% ipython --no-banner

In [1]: import numpy as np

In [2]: np.set_printoptions(precision=2, suppress=True, linewidth=120, legacy="1.25")

In [3]: rnd = lambda a: np.round(a, 2) + 0

In [4]: X = np.loadtxt("arr.csv", delimiter=",")

In [5]: X
Out[5]: 
array([[ -1.,  -3.,   2., -11.,   8.,  -3.,   0.,   3.,  -1.],
       [ -8.,   1.,   6., -12.,  19.,  -5.,  -9.,  -3.,   4.],
       [ -2.,  -4., -10.,   0.,   6.,  -4.,   2.,   2.,  14.],
       [ -9.,  -5.,  -4.,   6.,   7.,   0.,  -1.,  -1.,   7.],
       [  0.,   0.,   0.,   0.,   0.,   0.,   0.,   0.,   0.],
       [  7.,   1.,  -6.,  -6.,  -1.,  -4.,   3.,   3.,   7.],
       [  2.,  13.,   7.,   7.,   9.,  15.,  -8.,   5., -18.],
       [ -4.,  -4.,  11.,  14.,   7.,  -3., -11., -13.,  -8.],
       [ -4.,   3.,   8.,  -6.,   6.,  -5.,  -1., -14.,   3.],
       [ -4.,  -4.,  11.,  14.,   7.,  -3., -11., -13.,  -8.],
       [ -2.,  12.,   9.,   1.,   1.,   6.,  -9.,   2., -10.],
       [  6.,   1.,   5.,  14.,  12.,   3.,  -7.,  -2., -12.],
       [  0.,   0.,   0.,   0.,   0.,   0.,   0.,   0.,   0.],
       [ -6.,   0.,  10.,   6.,  17.,   7.,  -3., -19.,  -9.],
       [ 11.,   2.,  -8.,   0.,   7.,   5.,   4.,   6.,  -1.],
       [  6.,   1.,   5.,  14.,  12.,   3.,  -7.,  -2., -12.],
       [ -9.,  -5.,  -4.,   6.,   7.,   0.,  -1.,  -1.,   7.],
       [-13.,  -2.,  -3.,  14.,   4.,   8.,  -2.,   6.,  -1.],
       [-17.,  -9.,   4.,   1.,  16.,   1.,  -4.,  -1.,  -1.],
       [  5.,  -4.,  -8.,   1.,   9.,   2.,  11.,  -3.,   4.],
       [ -9.,  -5.,  -4.,   6.,   7.,   0.,  -1.,  -1.,   7.],
       [ -8.,  -9.,  13.,  10.,  23.,   1.,  -3., -11., -15.],
       [  7.,   1.,  -6.,  -6.,  -1.,  -4.,   3.,   3.,   7.],
       [  1.,  -1.,  -7.,   9.,   6.,  10.,  10.,   4.,  -4.],
       [  0.,   0.,   0.,   0.,   0.,   0.,   0.,   0.,   0.],
       [-19.,  -6.,   1.,  20.,   7.,  11.,  -5.,  -2.,  -5.],
       [ -6.,  -4.,   4.,   6.,   3.,   3.,  -3.,  -8.,  -4.],
       [-16.,   2.,  17.,  -3.,  12.,   4.,  -5.,  -7., -13.],
       [-11.,   7.,   5.,   7.,   8.,   6., -10.,   1.,  -3.],
       [-10.,  -8.,  -2.,  -5.,  15.,  -3.,  -1.,   2.,   6.],
       [ -4.,   5.,  23.,  -4.,  17.,  -7., -19., -10., -14.],
       [-15., -11.,  -4.,   7.,   9.,  -3.,   6., -10.,  12.],
       [-10.,  -1.,  12.,   0.,   9.,  -2.,  -4., -22.,  -1.],
       [ -4.,   3.,   8.,  -6.,   6.,  -5.,  -1., -14.,   3.],
       [  0.,   0.,   0.,   0.,   0.,   0.,   0.,   0.,   0.],
       [ -6.,   5.,  16., -12.,  13.,  -1., -11.,  -5., -10.],
       [-18.,  -5.,  13.,   9.,   9.,  12.,  -7.,  -1., -20.],
       [  4.,   1.,  -2.,   6.,   8.,   9.,   1.,   3.,  -8.],
       [ -6.,   9.,  15.,   2.,  18.,  16., -11.,   5., -26.],
       [  4.,   1.,  -2.,   6.,   8.,   9.,   1.,   3.,  -8.],
       [-13.,  -9.,   7.,  20.,  14.,  -3., -12., -14.,  -1.],
       [ -9.,  -5.,  -4.,   6.,   7.,   0.,  -1.,  -1.,   7.],
       [-13.,  -2.,  -3.,  14.,   4.,   8.,  -2.,   6.,  -1.]])

In [6]: W2 = X[[31, 16]].astype(float)

In [7]: for _ in range(4):
   ...:     idx = np.linalg.norm(X[:, None] - W2, axis=-1).argmin(axis=1)
   ...:     W2 = np.array([X[idx == j].mean(axis=0) for j in range(2)])
   ...: 

In [8]: idx
Out[8]: 
array([0, 1, 0, 0, 0, 0, 1, 1, 1, 1, 1, 1, 0, 1, 0, 1, 0, 1, 1, 0, 0, 1, 0, 0, 0, 1, 1, 1, 1, 0, 1, 0, 1, 1, 0, 1, 1,
       1, 1, 1, 1, 0, 1])

In [9]: np.bincount(idx)
Out[9]: array([17, 26])

In [10]: rnd(W2[1] - W2[0])
Out[10]: array([ -4.6 ,   3.11,  11.52,   4.7 ,   5.29,   3.62,  -8.27,  -5.35, -11.85])
